% ipython --no-banner

In [1]: import numpy as np

In [2]: np.set_printoptions(precision=3, suppress=True, linewidth=140)

In [3]: J = np.load("w.npy")

In [4]: J
Out[4]: 
array([[ 0.93, -0.25, -1.  ,  0.27, -0.86, -0.41,  0.27],
       [ 1.46,  3.68,  1.55, -1.31, -1.17,  5.32, -2.6 ],
       [-1.26,  0.43,  0.55, -0.39,  0.77, -0.04, -0.18],
       [-0.98, -1.89, -1.65,  0.65,  0.33, -3.6 ,  1.62]])

In [5]: rng = np.random.default_rng(88745)

In [6]: Y = J + rng.integers(-2, 3, (4, 3)) @ rng.integers(-2, 3, (3, 7))

In [7]: Y
Out[7]: 
array([[ 4.93, -3.25, -1.  ,  2.27,  2.14, -0.41,  3.27],
       [ 5.46,  0.68, -2.45, -1.31, -2.17,  7.32, -1.6 ],
       [ 2.74, -5.57, -9.45, -3.39, -3.23, -1.04, -5.18],
       [-0.98, -0.89,  4.35,  3.65,  5.33, -4.6 ,  5.62]])

In [8]: Y - J
Out[8]: 
array([[  4.,  -3.,   0.,   2.,   3.,   0.,   3.],
       [  4.,  -3.,  -4.,   0.,  -1.,   2.,   1.],
       [  4.,  -6., -10.,  -3.,  -4.,  -1.,  -5.],
       [  0.,   1.,   6.,   3.,   5.,  -1.,   4.]])

In [9]: T = np.stack([Y, 4 * Y, Y[::-1]])

In [10]: np.linalg.norm(T, axis=(1, 2))
Out[10]: array([21.169, 84.676, 21.169])

In [11]: np.linalg.matrix_rank(T.reshape(3, -1))
Out[11]: np.int64(2)

In [12]: np.einsum("bij,cij->bc", T, T)
Out[12]: 
array([[ 448.13 , 1792.518,  160.233],
       [1792.518, 7170.074,  640.934],
       [ 160.233,  640.934,  448.13 ]])

In [13]: T.shape
Out[13]: (3, 4, 7)

In [14]: np.linalg.matrix_rank(J, rtol=0.1)
Out[14]: np.int64(2)

In [15]: np.linalg.cond(J) > 100
Out[15]: np.True_

In [16]: np.argsort(-np.linalg.norm(J, axis=0).round(6), kind="stable")[:3]
Out[16]: array([5, 1, 6])
